>>> import numpy as np
>>> np.set_printoptions(precision=2, suppress=True, linewidth=100)
>>> A = np.loadtxt("a.csv", delimiter=",")
>>> A
array([[ 0.91, -1.78,  3.63,  1.  ,  6.09, -6.57,  1.22],
       [-0.54,  0.15,  8.56, -3.5 ,  3.31,  0.2 , -1.78],
       [ 1.52,  2.46,  0.92,  7.43,  0.46,  5.95,  0.11],
       [-0.54, -8.55,  2.49, -3.41, -1.03, -1.97, -1.97],
       [-2.01,  1.86, -4.15, -2.37, -6.44, -4.72,  2.44],
       [ 0.18,  5.4 , -5.57,  5.95, -1.81, -0.51,  0.93],
       [ 0.04,  3.81,  1.92,  5.84, -4.83, -4.77, -1.23],
       [-6.81,  1.4 ,  1.06,  5.07, -1.21, -4.83,  0.25],
       [ 7.34,  0.35, -2.65, -0.62, -4.16,  2.92, -3.57],
       [ 1.7 ,  1.85,  4.68,  0.71, -1.26,  8.23, -1.45],
       [-2.32,  7.78,  3.51, -3.76,  2.44, -0.75,  1.04],
       [ 0.41,  4.73,  8.06,  1.77, -2.08, -2.18,  0.58],
       [ 6.36, -0.94, -6.58, -2.87, -1.11,  2.39,  0.45],
       [ 6.75,  3.7 ,  0.68,  2.04,  5.7 ,  1.9 ,  0.22],
       [ 1.7 , -5.01,  1.28, -2.69, -7.3 ,  3.02,  0.79],
       [ 3.88, -1.66,  4.56, -1.72,  5.62,  5.16, -0.26],
       [ 1.13,  3.77, -2.12, -5.79, -5.24,  3.35,  2.8 ],
       [ 3.36,  3.31, -1.29, -5.73, -6.53,  0.27, -0.76],
       [ 1.27, -2.28,  1.27, -0.54,  3.17,  4.08,  8.04],
       [-2.32, -0.09,  8.96,  1.26,  2.55,  1.  , -2.29],
       [-1.14, -3.43, -2.41,  2.95, -1.98, -6.78, -4.75],
       [-0.59, -2.26, -1.2 ,  4.5 ,  1.67, -7.98, -2.53],
       [ 1.32,  1.92, -0.71,  0.54,  4.56,  5.15, -6.82],
       [-1.83,  4.61,  5.72, -0.5 ,  2.07,  6.07, -1.14],
       [ 0.34,  3.76,  1.38,  4.41, -7.93,  0.6 , -1.05],
       [ 2.31,  4.59, -1.25, -1.46,  3.56,  7.  ,  2.85]])
>>> Xs = (A - A.mean(axis=0)) / A.std(axis=0)
>>> Xs.std(axis=0)
array([1., 1., 1., 1., 1., 1., 1.])
>>> c = np.linalg.lstsq(np.delete(Xs, 4, axis=1), Xs[:, 4])[0]
>>> round(float(1 - np.var(Xs[:, 4] - np.delete(Xs, 4, axis=1) @ c)), 2)
0.18
>>> c
array([ 0.17, -0.08,  0.41,  0.15,  0.1 ,  0.06])
>>> Xs = A - A.mean(axis=0)
>>> U, s, Vt = np.linalg.svd(Xs, full_matrices=False)
>>> print(Vt[0] * np.sign(Vt[0, np.abs(Vt[0]).argmax()]))
[ 0.24  0.13  0.29 -0.25  0.44  0.76  0.08]
>>> np.abs(Vt[0]).argmax()
np.int64(5)
>>> np.abs(U[:, 0]).argmax()
np.int64(20)
>>> np.round(Xs.mean(axis=0), 2) + 0
array([0., 0., 0., 0., 0., 0., 0.])
>>> print(np.abs(Vt[-1]))
[0.78 0.08 0.39 0.14 0.14 0.32 0.29]
>>> s ** 2 / (s ** 2).sum()
array([0.28, 0.23, 0.16, 0.13, 0.09, 0.06, 0.04])
>>> np.linalg.matrix_rank(Xs)
np.int64(7)
>>> Xs = A - A.mean(axis=0)
>>> vecs = np.linalg.svd(Xs)[2][:5]
>>> Y = Xs - Xs @ vecs.T @ vecs
>>> np.round(np.cov(Xs @ vecs.T, rowvar=False), 2) + 0
array([[27.55,  0.  ,  0.  ,  0.  ,  0.  ],
       [ 0.  , 23.32,  0.  ,  0.  ,  0.  ],
       [ 0.  ,  0.  , 15.58,  0.  ,  0.  ],
       [ 0.  ,  0.  ,  0.  , 13.03,  0.  ],
       [ 0.  ,  0.  ,  0.  ,  0.  ,  9.44]])
>>> feats = np.loadtxt("mat.csv", delimiter=",")
>>> feats
array([[ 1.  ,  0.  ,  0.  ,  0.  ,  0.  ,  0.  ,  0.  ,  0.  ,  0.  ,  0.  ,  0.  ,  0.  ],
       [ 0.  , -0.71,  0.  ,  0.  ,  0.  ,  0.  ,  0.  ,  0.  ,  0.  ,  0.  ,  0.  , -0.71],
       [ 0.  ,  0.  ,  1.  ,  0.  ,  0.  ,  0.  ,  0.  ,  0.  ,  0.  ,  0.  ,  0.  ,  0.  ],
       [ 0.  ,  0.  ,  0.  ,  1.  ,  0.  ,  0.  ,  0.  ,  0.  ,  0.  ,  0.  ,  0.  ,  0.  ],
       [ 0.  ,  0.  ,  0.  ,  0.  ,  1.  ,  0.  ,  0.  ,  0.  ,  0.  ,  0.  ,  0.  ,  0.  ],
       [ 0.  ,  0.  ,  0.  ,  0.  ,  0.  ,  1.  ,  0.  ,  0.  ,  0.  ,  0.  ,  0.  ,  0.  ],
       [ 0.  ,  0.  ,  0.  ,  0.  ,  0.  ,  0.  ,  1.  ,  0.  ,  0.  ,  0.  ,  0.  ,  0.  ],
       [ 0.  ,  0.  ,  0.  ,  0.  ,  0.  ,  0.  ,  0.  ,  1.  ,  0.  ,  0.  ,  0.  ,  0.  ],
       [ 0.  ,  0.  ,  0.  ,  0.  ,  0.  ,  0.  ,  0.  ,  0.  ,  1.  ,  0.  ,  0.  ,  0.  ],
       [ 0.  ,  0.  ,  0.  ,  0.  ,  0.  ,  0.  ,  0.  ,  0.  ,  0.  ,  1.  ,  0.  ,  0.  ],
       [ 0.  ,  0.  ,  0.  ,  0.  ,  0.  ,  0.  ,  0.  ,  0.  ,  0.  ,  0.  ,  1.  ,  0.  ],
       [ 0.  ,  0.71,  0.  ,  0.  ,  0.  ,  0.  ,  0.  ,  0.  ,  0.  ,  0.  ,  0.  , -0.71]])
>>> rng = np.random.default_rng(620)
>>> Y = feats + rng.integers(-2, 3, (12, 1)) @ rng.integers(-2, 3, (1, 12))
>>> Y
array([[ 3.  , -2.  ,  0.  , -4.  , -2.  ,  2.  ,  4.  ,  2.  ,  0.  ,  4.  , -2.  ,  0.  ],
       [ 2.  , -2.71,  0.  , -4.  , -2.  ,  2.  ,  4.  ,  2.  ,  0.  ,  4.  , -2.  , -0.71],
       [ 2.  , -2.  ,  1.  , -4.  , -2.  ,  2.  ,  4.  ,  2.  ,  0.  ,  4.  , -2.  ,  0.  ],
       [ 0.  ,  0.  ,  0.  ,  1.  ,  0.  ,  0.  ,  0.  ,  0.  ,  0.  ,  0.  ,  0.  ,  0.  ],
       [ 0.  ,  0.  ,  0.  ,  0.  ,  1.  ,  0.  ,  0.  ,  0.  ,  0.  ,  0.  ,  0.  ,  0.  ],
       [ 0.  ,  0.  ,  0.  ,  0.  ,  0.  ,  1.  ,  0.  ,  0.  ,  0.  ,  0.  ,  0.  ,  0.  ],
       [ 1.  , -1.  ,  0.  , -2.  , -1.  ,  1.  ,  3.  ,  1.  ,  0.  ,  2.  , -1.  ,  0.  ],
       [-2.  ,  2.  ,  0.  ,  4.  ,  2.  , -2.  , -4.  , -1.  ,  0.  , -4.  ,  2.  ,  0.  ],
       [-2.  ,  2.  ,  0.  ,  4.  ,  2.  , -2.  , -4.  , -2.  ,  1.  , -4.  ,  2.  ,  0.  ],
       [ 1.  , -1.  ,  0.  , -2.  , -1.  ,  1.  ,  2.  ,  1.  ,  0.  ,  3.  , -1.  ,  0.  ],
       [-1.  ,  1.  ,  0.  ,  2.  ,  1.  , -1.  , -2.  , -1.  ,  0.  , -2.  ,  2.  ,  0.  ],
       [-1.  ,  1.71,  0.  ,  2.  ,  1.  , -1.  , -2.  , -1.  ,  0.  , -2.  ,  1.  , -0.71]])
>>> np.abs(Y - feats).sum(axis=1)
array([24., 24., 24.,  0.,  0.,  0., 12., 24., 24., 12., 12., 12.])
>>> Y - feats
array([[ 2., -2.,  0., -4., -2.,  2.,  4.,  2.,  0.,  4., -2.,  0.],
       [ 2., -2.,  0., -4., -2.,  2.,  4.,  2.,  0.,  4., -2.,  0.],
       [ 2., -2.,  0., -4., -2.,  2.,  4.,  2.,  0.,  4., -2.,  0.],
       [ 0.,  0.,  0.,  0.,  0.,  0.,  0.,  0.,  0.,  0.,  0.,  0.],
       [ 0.,  0.,  0.,  0.,  0.,  0.,  0.,  0.,  0.,  0.,  0.,  0.],
       [ 0.,  0.,  0.,  0.,  0.,  0.,  0.,  0.,  0.,  0.,  0.,  0.],
       [ 1., -1.,  0., -2., -1.,  1.,  2.,  1.,  0.,  2., -1.,  0.],
       [-2.,  2.,  0.,  4.,  2., -2., -4., -2.,  0., -4.,  2.,  0.],
       [-2.,  2.,  0.,  4.,  2., -2., -4., -2.,  0., -4.,  2.,  0.],
       [ 1., -1.,  0., -2., -1.,  1.,  2.,  1.,  0.,  2., -1.,  0.],
       [-1.,  1.,  0.,  2.,  1., -1., -2., -1.,  0., -2.,  1.,  0.],
       [-1.,  1.,  0.,  2.,  1., -1., -2., -1.,  0., -2.,  1.,  0.]])
>>> x = np.array([-2, 2, 0, 0, 1, -1, -1, 1, -1, 2, -2, 0])
>>> rhs = feats @ x
>>> c, lr = np.zeros(12), 1 / np.linalg.norm(feats, 2) ** 2
>>> for i in range(15):
...     c -= lr * feats.T @ (feats @ c - rhs)
...     if i % 5 == 0: print(i, round(np.linalg.norm(feats @ c - rhs), 2))
... 
0 0.0
5 0.0
10 0.0
>>> round(np.linalg.cond(feats), 2)
np.float64(1.0)
